$ python3 -q
>>> import numpy as np
>>> import numpy.linalg as la
>>> np.set_printoptions(suppress=True, linewidth=100)
>>> data = np.load("run7.npy")
>>> print(data)
[[ 20.06  -9.15  -1.87]
 [-30.25  41.43   7.41]
 [ 34.23   2.88  -7.53]
 [-19.56 -19.2   15.61]
 [-18.99  47.38  14.97]
 [ -2.89  -4.74   9.5 ]
 [ 11.21 -21.88  -2.91]
 [-17.4   15.44  -6.83]
 [ -3.89  10.83  -3.18]
 [  5.23   4.68 -37.54]
 [  6.6    7.23  -7.39]
 [-12.07 -20.04  41.65]
 [-28.43 -18.17  -0.47]
 [  3.59   5.24  20.78]
 [-21.01 -14.73   3.53]
 [ 21.06  15.4    9.36]
 [ 19.86  34.07  55.93]
 [ 17.97   4.78  -0.2 ]]
>>> out = np.c_[data[:, :1] @ np.array([[-2]]), np.array([7, 4, 2, 9, 8, 8, 7, 4, 8, 1, 0, 4, 6, 5, 6, 6, 8, 4])]
>>> print(out)
[[-40.12   7.  ]
 [ 60.5    4.  ]
 [-68.46   2.  ]
 [ 39.12   9.  ]
 [ 37.98   8.  ]
 [  5.78   8.  ]
 [-22.42   7.  ]
 [ 34.8    4.  ]
 [  7.78   8.  ]
 [-10.46   1.  ]
 [-13.2    0.  ]
 [ 24.14   4.  ]
 [ 56.86   6.  ]
 [ -7.18   5.  ]
 [ 42.02   6.  ]
 [-42.12   6.  ]
 [-39.72   8.  ]
 [-35.94   4.  ]]
>>> print(la.matrix_rank(out))
2
>>> print(np.round(la.norm(out - data @ la.lstsq(data, out)[0], axis=0), 2) + 0)
[ 0.   22.14]
>>> print(np.round(la.norm(la.qr(data)[0].T @ out, axis=0) ** 2 / ((out ** 2).sum(axis=0) + 1e-12), 2))
[1.   0.23]
>>> z = data[:, 0] > np.median(data[:, 0])
>>> r0 = data[z].mean(axis=0) - data[~z].mean(axis=0)
>>> print((((data - data.mean(axis=0)) @ r0 > 0) == z).mean())
1.0
